% python3 -q
>>> import numpy as np
>>> np.set_printoptions(precision=3, suppress=True, linewidth=200, floatmode="fixed")
>>> def rd(a):
...     return np.round(a, 3) + 0
... 
>>> feats = np.array([[-22.0, 2.3, -1.0, -1.7, -0.2, -0.8, 1.8],
...     [-2.0, -1.1, -0.2, 0.1, -2.6, -0.4, -1.4],
...     [6.0, -0.7, -1.1, -1.9, 0.6, 1.2, -0.6],
...     [-18.0, -0.9, -0.7, -0.2, -0.1, -2.1, -2.2],
...     [-16.0, -0.3, -0.3, 0.9, 0.5, -0.2, -0.3],
...     [-18.0, -0.3, 1.1, 1.1, -1.0, 0.1, 0.6],
...     [-8.0, -1.2, 1.3, 0.1, 1.0, 1.1, 1.3],
...     [-8.0, 0.9, -0.7, -0.5, 0.0, 0.5, -0.1],
...     [16.0, 0.8, -1.5, 0.2, -0.2, 0.4, 0.4]])
>>> # column 0 is much longer than the rest
>>> B = np.c_[feats[:, :5] @ np.array([[2, -4, -1, -2, 5],
...     [-2, -5, -5, 2, -4],
...     [2, -5, -3, 4, 2],
...     [4, -2, 5, 4, 3],
...     [-2, -1, -3, 0, 1]]), np.array([-2, 3, -3, 0, 0, -1, -2, -2, -3])]
>>> rd(B)
array([[ -57.000,   85.100,    5.600,   37.800, -126.500,   -2.000],
       [   3.400,   16.900,   16.400,    1.400,   -8.300,    3.000],
       [   2.400,  -11.800,  -10.500,  -25.400,   25.500,   -3.000],
       [ -36.200,   80.500,   23.900,   30.600,  -88.500,    0.000],
       [ -29.400,   64.700,   21.400,   33.800,  -76.200,    0.000],
       [ -26.800,   66.800,   24.700,   44.200,  -84.300,   -1.000],
       [ -12.600,   30.300,    7.600,   19.200,  -31.300,   -2.000],
       [ -21.200,   32.000,    3.100,   13.000,  -46.500,   -2.000],
       [  28.600,  -60.700,  -13.900,  -35.600,   74.200,   -3.000]])
>>> rd(np.linalg.norm(np.linalg.qr(feats)[0].T @ B, axis=0) ** 2 / ((B ** 2).sum(axis=0) + 1e-12))
array([1.000, 1.000, 1.000, 1.000, 1.000, 0.776])
>>> rd(np.linalg.lstsq(feats, B[:, 0])[0])
array([ 2.000, -2.000,  2.000,  4.000, -2.000,  0.000,  0.000])
>>> np.linalg.matrix_rank(np.c_[feats, B])
np.int64(8)
>>> rd(np.linalg.norm(B - feats @ np.linalg.lstsq(feats, B)[0], axis=0))
array([0.000, 0.000, 0.000, 0.000, 0.000, 2.997])
>>> q, R = np.linalg.qr(feats)
>>> rd(q.T @ q)
array([[1.000, 0.000, 0.000, 0.000, 0.000, 0.000, 0.000],
       [0.000, 1.000, 0.000, 0.000, 0.000, 0.000, 0.000],
       [0.000, 0.000, 1.000, 0.000, 0.000, 0.000, 0.000],
       [0.000, 0.000, 0.000, 1.000, 0.000, 0.000, 0.000],
       [0.000, 0.000, 0.000, 0.000, 1.000, 0.000, 0.000],
       [0.000, 0.000, 0.000, 0.000, 0.000, 1.000, 0.000],
       [0.000, 0.000, 0.000, 0.000, 0.000, 0.000, 1.000]])
>>> rd(abs(R[0, 0])), rd(np.linalg.norm(feats[:, 0]))
(np.float64(42.568), np.float64(42.568))
>>> rd(q @ R)
array([[-22.000,   2.300,  -1.000,  -1.700,  -0.200,  -0.800,   1.800],
       [ -2.000,  -1.100,  -0.200,   0.100,  -2.600,  -0.400,  -1.400],
       [  6.000,  -0.700,  -1.100,  -1.900,   0.600,   1.200,  -0.600],
       [-18.000,  -0.900,  -0.700,  -0.200,  -0.100,  -2.100,  -2.200],
       [-16.000,  -0.300,  -0.300,   0.900,   0.500,  -0.200,  -0.300],
       [-18.000,  -0.300,   1.100,   1.100,  -1.000,   0.100,   0.600],
       [ -8.000,  -1.200,   1.300,   0.100,   1.000,   1.100,   1.300],
       [ -8.000,   0.900,  -0.700,  -0.500,   0.000,   0.500,  -0.100],
       [ 16.000,   0.800,  -1.500,   0.200,  -0.200,   0.400,   0.400]])
>>> B = feats / np.linalg.norm(feats, axis=1, keepdims=True)
>>> G = B @ B.T
>>> rd(G[0])
array([ 1.000,  0.475, -0.894,  0.963,  0.977,  0.975,  0.921,  0.990, -0.971])
>>> np.argwhere(np.triu(np.abs(G) > 0.95, 1))
array([[0, 3],
       [0, 4],
       [0, 5],
       [0, 7],
       [0, 8],
       [3, 4],
       [3, 5],
       [3, 7],
       [3, 8],
       [4, 5],
       [4, 7],
       [4, 8],
       [5, 6],
       [5, 7],
       [5, 8],
       [6, 8],
       [7, 8]])
>>> (np.abs(G) > 0.9).astype(int)
array([[1, 0, 0, 1, 1, 1, 1, 1, 1],
       [0, 1, 0, 0, 0, 0, 0, 0, 0],
       [0, 0, 1, 0, 1, 1, 0, 0, 1],
       [1, 0, 0, 1, 1, 1, 1, 1, 1],
       [1, 0, 1, 1, 1, 1, 1, 1, 1],
       [1, 0, 1, 1, 1, 1, 1, 1, 1],
       [1, 0, 0, 1, 1, 1, 1, 1, 1],
       [1, 0, 0, 1, 1, 1, 1, 1, 1],
       [1, 0, 1, 1, 1, 1, 1, 1, 1]])
>>> rd(np.linalg.norm(B, axis=1))
array([1.000, 1.000, 1.000, 1.000, 1.000, 1.000, 1.000, 1.000, 1.000])
>>> w1 = np.array([[1, 2, 1],
...     [0, 0, 0],
...     [-1, 0, -2],
...     [-2, 0, -1],
...     [2, 2, 1],
...     [-2, -2, 1],
...     [1, -2, -2]])
>>> b = np.array([2, 1, 1])
>>> H = np.maximum(feats @ w1 + b, 0)
>>> rd(H)
array([[ 0.000,  0.000,  0.000],
       [ 0.000,  0.000,  0.000],
       [11.100, 13.000, 14.100],
       [ 0.000,  0.000,  0.000],
       [ 0.000,  0.000,  0.000],
       [ 0.000,  0.000,  0.000],
       [ 0.000,  0.000,  0.000],
       [ 0.000,  0.000,  0.000],
       [18.300, 31.000, 19.200]])
>>> np.linalg.matrix_rank(H)
np.int64(2)
>>> rd((H > 0).mean(axis=0))
array([0.222, 0.222, 0.222])
>>> basis = np.array([[1, 0, 1], [0, 1, 1], [1, 1, 3]])
>>> rd(H @ basis)
array([[  0.000,   0.000,   0.000],
       [  0.000,   0.000,   0.000],
       [ 25.200,  27.100,  66.400],
       [  0.000,   0.000,   0.000],
       [  0.000,   0.000,   0.000],
       [  0.000,   0.000,   0.000],
       [  0.000,   0.000,   0.000],
       [  0.000,   0.000,   0.000],
       [ 37.500,  50.200, 106.900]])
